$ python3 -q
>>> import numpy as np
>>> np.set_printoptions(precision=3, suppress=True, linewidth=200)
>>> W0 = np.tril(np.array([[-1, -8, -8, 4, 9],
...     [6, 7, -2, 7, -2],
...     [-6, -3, 2, 4, 6],
...     [-1, 6, -9, -2, -2],
...     [8, 8, 0, -9, -7]]), -1) + np.eye(5, dtype=int)
>>> W0
array([[ 1,  0,  0,  0,  0],
       [ 6,  1,  0,  0,  0],
       [-6, -3,  1,  0,  0],
       [-1,  6, -9,  1,  0],
       [ 8,  8,  0, -9,  1]])
>>> W1 = np.array([[1, 0], [0, 0], [1, 3], [1, 2], [1, 1]])
>>> coef = np.array([5, 5])
>>> hid = np.maximum(W0 @ W1 + coef, 0)
>>> print(hid)
[[ 6  5]
 [11  5]
 [ 0  8]
 [ 0  0]
 [ 5  0]]
>>> (hid > 0).mean(axis=0)
array([0.6, 0.6])
>>> (hid > 0).astype(int)
array([[1, 1],
       [1, 1],
       [0, 1],
       [0, 0],
       [1, 0]])
>>> basis = np.array([[2, 0, 2], [2, 2, 0]])
>>> hid @ basis
array([[22, 10, 12],
       [32, 10, 22],
       [16, 16,  0],
       [ 0,  0,  0],
       [10,  0, 10]])
>>> W1 @ basis
array([[2, 0, 2],
       [0, 0, 0],
       [8, 6, 2],
       [6, 4, 2],
       [4, 2, 2]])
>>> mat = np.load("arr.npy")
>>> mat
array([[-0.567,  0.246, -0.989, -0.611],
       [-2.581, -6.246,  0.613,  3.314],
       [-0.179, -0.662,  0.216,  0.45 ],
       [ 1.672,  1.152,  1.344,  0.619],
       [-0.687, -0.463, -0.596, -0.405],
       [ 1.468,  2.176,  0.526, -0.529],
       [-0.706, -2.568,  0.627,  1.702],
       [-0.483,  0.811, -1.166, -1.178],
       [ 2.805,  5.889,  0.018, -2.837],
       [ 1.666,  6.06 , -1.423, -4.283],
       [ 2.667,  7.494, -0.919, -5.172],
       [ 0.605,  0.577,  0.558, -0.195],
       [ 0.22 , -0.844,  1.009,  0.689],
       [ 0.816,  2.098, -0.233, -1.006],
       [ 0.942, -0.001,  0.992,  1.518],
       [-3.482, -7.535,  0.199,  3.858],
       [ 1.251,  3.228, -0.407, -2.059],
       [ 0.641, -2.715,  2.338,  3.285],
       [-1.024, -2.015, -0.068,  0.852],
       [-0.37 , -2.138,  0.886,  1.66 ],
       [-1.297, -3.857,  0.503,  2.532],
       [-1.149, -4.808,  1.297,  3.526],
       [-1.274, -2.669,  0.008,  1.134],
       [-0.566, -0.387, -0.507, -0.233],
       [-1.09 , -3.86 ,  0.937,  2.573],
       [-0.581, -2.696,  0.97 ,  2.048],
       [-0.276, -3.103,  1.42 ,  2.794],
       [ 1.427,  4.587, -0.939, -2.95 ],
       [-0.405, -0.78 , -0.226,  0.579]])
>>> left, sigma, Vt = np.linalg.svd(W0)
>>> np.argmax(sigma[:-1] / (sigma[1:] + 1e-6)) + 1
np.int64(4)
>>> print(sigma)
[16.308 10.595  5.867  0.627  0.002]
>>> A2 = left[:, :4] @ np.diag(sigma[:4]) @ Vt[:4]
>>> round(np.linalg.norm(W0 - A2) / np.linalg.norm(W0), 3)
np.float64(0.0)
>>> round(np.abs(W0 - A2).max(), 3)
np.float64(0.001)
>>> t3 = np.stack([mat, 2 * mat, mat[::-1]])
>>> np.einsum("bij,cij->bc", t3, t3)
array([[ 604.02 , 1208.04 , -287.493],
       [1208.04 , 2416.08 , -574.985],
       [-287.493, -574.985,  604.02 ]])
>>> O, r_ = np.linalg.qr(mat)
>>> round(np.trace(O @ O.T), 3)
np.float64(4.0)
>>> np.round(abs(r_[0, 0]), 3), round(np.linalg.norm(mat[:, 0]), 3)
(np.float64(7.545), np.float64(7.545))
>>> r_
array([[ 7.545, 17.291, -0.799, -9.261],
       [ 0.   ,  8.305, -4.828, -8.245],
       [ 0.   ,  0.   , -0.554,  0.789],
       [ 0.   ,  0.   ,  0.   ,  0.713]])
>>> Xc = (mat - mat.mean(axis=0)) / mat.std(axis=0)
>>> Xc.std(axis=0)
array([1., 1., 1., 1.])
>>> coef = np.linalg.lstsq(np.delete(Xc, 1, axis=1), Xc[:, 1])[0]
>>> np.round(1 - np.var(Xc[:, 1] - np.delete(Xc, 1, axis=1) @ coef), 3)
np.float64(1.0)
>>> np.abs(coef).argmax()
np.int64(0)
>>> P = mat @ np.linalg.solve(mat.T @ mat, mat.T)
>>> np.allclose(P @ P, P)
True
>>> E = np.loadtxt("layer16.csv", delimiter=",")
>>> E
array([[-2.378,  9.378,  2.655],
       [ 3.089,  3.911,  4.022],
       [ 2.487,  4.513,  3.872],
       [-0.221,  7.221,  3.195],
       [ 4.141,  2.859,  4.285],
       [ 7.098, -0.098,  5.025],
       [-0.39 ,  7.39 ,  3.152],
       [-7.156, 14.156,  1.461],
       [-1.883,  8.883,  2.779],
       [-5.664, 12.664,  1.834],
       [ 1.906,  5.094,  3.727],
       [ 7.423, -0.423,  5.106],
       [11.274, -4.274,  6.069],
       [ 7.124, -0.124,  5.031],
       [10.381, -3.381,  5.845],
       [ 1.949,  5.051,  3.737],
       [ 3.152,  3.848,  4.038],
       [ 8.706, -1.706,  5.427],
       [ 1.188,  5.812,  3.547],
       [-2.251,  9.251,  2.687],
       [ 4.003,  2.997,  4.251],
       [ 2.429,  4.571,  3.857],
       [-0.661,  7.661,  3.085],
       [ 7.548, -0.548,  5.137],
       [ 4.547,  2.453,  4.387],
       [-1.834,  8.834,  2.792],
       [ 6.054,  0.946,  4.763],
       [ 0.15 ,  6.85 ,  3.287],
       [ 3.386,  3.614,  4.096]])
>>> gram = np.cov(E, rowvar=False)
>>> np.round(np.linalg.eigvalsh(gram)[::-1], 3) + 0
array([42.043,  0.   ,  0.   ])
>>> np.median(E, axis=0)
array([2.487, 4.513, 3.872])
>>> np.corrcoef(E.T)
array([[ 1., -1.,  1.],
       [-1.,  1., -1.],
       [ 1., -1.,  1.]])
>>> np.argsort(-E.std(axis=0).round(6), kind="stable")
array([0, 1, 2])
>>> np.polyfit(E[:, 2], E[:, 1], 1)
array([-4., 20.])
>>> F = np.loadtxt("block6.csv", delimiter=",")
>>> F
array([[-0.1,  0.4,  0.9,  0.9,  1.8],
       [-0.9,  1. , -0.6, -0.3, -1.8],
       [-0.2,  0. ,  0.8,  0.5,  0.1],
       [ 0.1, -0.8,  0.6, -1. ,  0.7]])
>>> print(np.linalg.norm(F, axis=0))
[0.933 1.342 1.473 1.466 2.642]
>>> round(np.linalg.norm(F) ** 2 / np.linalg.norm(F, 2) ** 2, 3)
np.float64(1.451)
>>> print(np.linalg.norm(F, axis=1).argmax())
1
>>> round(float(F[3] @ F[2]), 3)
0.03
>>> print(np.linalg.norm(F, axis=1))
[2.243 2.345 0.97  1.581]
>>> round(np.linalg.norm(F, 1), 3), round(float(np.linalg.norm(F, np.inf)), 3)
(np.float64(4.4), 4.6)
>>> x = np.array([-4, -2, -2, 3, 1])
>>> a = np.maximum(F @ x, 0)
>>> F.T @ a
array([-0.48,  1.02,  2.65,  2.44,  4.04])
>>> np.maximum(F @ x, 0) - np.maximum(-F @ x, 0)
array([ 2.3,  0.1,  0.8, -2.3])
>>> a
array([2.3, 0.1, 0.8, 0. ])
>>> np.flatnonzero(a > 1e-9)
array([0, 1, 2])
>>> F * (a > 1e-9)[:, None]
array([[-0.1,  0.4,  0.9,  0.9,  1.8],
       [-0.9,  1. , -0.6, -0.3, -1.8],
       [-0.2,  0. ,  0.8,  0.5,  0.1],
       [ 0. , -0. ,  0. , -0. ,  0. ]])
>>> x = np.array([-5, 7, 0, -4, 6])
>>> np.einsum("ij,j->i", F, x)
array([10.5,  1.9, -0.4,  2.1])
>>> x @ F
Traceback (most recent call last):
  File "<python-input-59>", line 1, in <module>
    x @ F
    ~~^~~
ValueError: matmul: Input operand 1 has a mismatch in its core dimension 0, with gufunc signature (n?,k),(k,m?)->(n?,m?) (size 4 is different from 5)
>>> F @ (2 * x)
array([21. ,  3.8, -0.8,  4.2])
>>> np.sign((F @ x).round(6))
array([ 1.,  1., -1.,  1.])
>>> u = np.array([0, 4])
>>> print(np.convolve(F[3], u))
[ 0.   0.4 -3.2  2.4 -4.   2.8]
>>> np.correlate(F[3], F[1], "full")
array([-0.18,  1.41, -0.9 ,  2.2 , -2.21,  1.71, -1.96,  1.6 , -0.63])
>>> A2 = np.array([[1, -5, 2], [-2, -2, -1], [2, -5, -5]])
>>> data = A2 + A2.T
>>> data
array([[  2,  -7,   4],
       [ -7,  -4,  -6],
       [  4,  -6, -10]])
>>> w, evecs = np.linalg.eig(data)
>>> w
array([  8.995,  -7.279, -13.715])
>>> print(np.prod(w))
898.0
>>> np.round(data @ evecs[:, 0] - w[0] * evecs[:, 0], 3) + 0
array([0., 0., 0.])
>>> w, evecs = np.linalg.eigh(data)
>>> x = np.array([0, 0, 0])
>>> evecs * np.maximum(w, 0) @ evecs.T
array([[ 5.131, -3.82 ,  2.287],
       [-3.82 ,  2.844, -1.703],
       [ 2.287, -1.703,  1.02 ]])
>>> np.linalg.eigvalsh(data[1:, 1:])
array([-13.708,  -0.292])
>>> print(np.abs(data).sum(axis=1).max(), np.round(np.abs(w).max(), 3))
20 13.715
>>> (np.sign(evecs[:, -1].round(6)) == np.sign(evecs[0, -1].round(6))).astype(int)
array([1, 0, 1])
>>> np.allclose(data, data.T)
True
>>> data.inv()
Traceback (most recent call last):
  File "<python-input-79>", line 1, in <module>
    data.inv()
    ^^^^^^^^
AttributeError: 'numpy.ndarray' object has no attribute 'inv'
>>> print(np.allclose(data @ data.T, data.T @ data))
True
>>> (data - data.T) / 2
array([[0., 0., 0.],
       [0., 0., 0.],
       [0., 0., 0.]])
>>> assert data == data.T
Traceback (most recent call last):
  File "<python-input-82>", line 1, in <module>
    assert data == data.T
           ^^^^^^^^^^^^^^
ValueError: The truth value of an array with more than one element is ambiguous. Use a.any() or a.all()
>>> data @ data
array([[ 69, -10,  10],
       [-10, 101,  56],
       [ 10,  56, 152]])
>>> x = np.array([-2, -1, -2])
>>> data @ x
array([-5, 30, 18])
>>> data * x
array([[-4,  7, -8],
       [14,  4, 12],
       [-8,  6, 20]])
>>> np.sign((data @ x).round(6))
array([-1,  1,  1])
>>> rng = np.random.default_rng(24)
>>> A2 = data + rng.integers(-2, 3, (3, 1)) @ rng.integers(-2, 3, (1, 3))
>>> A2
array([[  2,  -8,   4],
       [ -7,  -5,  -6],
       [  4,  -5, -10]])
>>> print(np.linalg.svd(A2 - data, compute_uv=False))
[1.732 0.    0.   ]
>>> J = np.load("test18.npy")
>>> print(J)
[[-2.9 -1.  -2.   3. ]
 [ 1.   3.1 -3.   0. ]
 [-2.  -2.  -1.9  3. ]
 [-3.  -1.  -2.   3.1]]
>>> def softmax(z):
...     e = np.exp(z - z.max(axis=-1, keepdims=True))
...     return e / e.sum(axis=-1, keepdims=True)
... 
>>> softmax(J).sum(axis=1)
array([1., 1., 1., 1.])
>>> np.round(softmax(10 * J[0]), 3) + 0
array([0., 0., 0., 1.])
>>> att = J @ J.T / np.sqrt(4)
>>> softmax(att).round(6).argmax(axis=1)
array([3, 1, 3, 3])
>>> np.round(softmax(att + np.triu(np.full(att.shape, -np.inf), 1)), 3) + 0
array([[1.   , 0.   , 0.   , 0.   ],
       [0.   , 1.   , 0.   , 0.   ],
       [0.499, 0.   , 0.501, 0.   ],
       [0.365, 0.   , 0.141, 0.495]])
>>> np.round(softmax(att), 3) + 0
array([[0.364, 0.   , 0.147, 0.489],
       [0.   , 1.   , 0.   , 0.   ],
       [0.304, 0.   , 0.306, 0.39 ],
       [0.365, 0.   , 0.141, 0.495]])
>>> print(softmax(att)[0] @ J)
[-2.816 -1.147 -1.985  3.049]
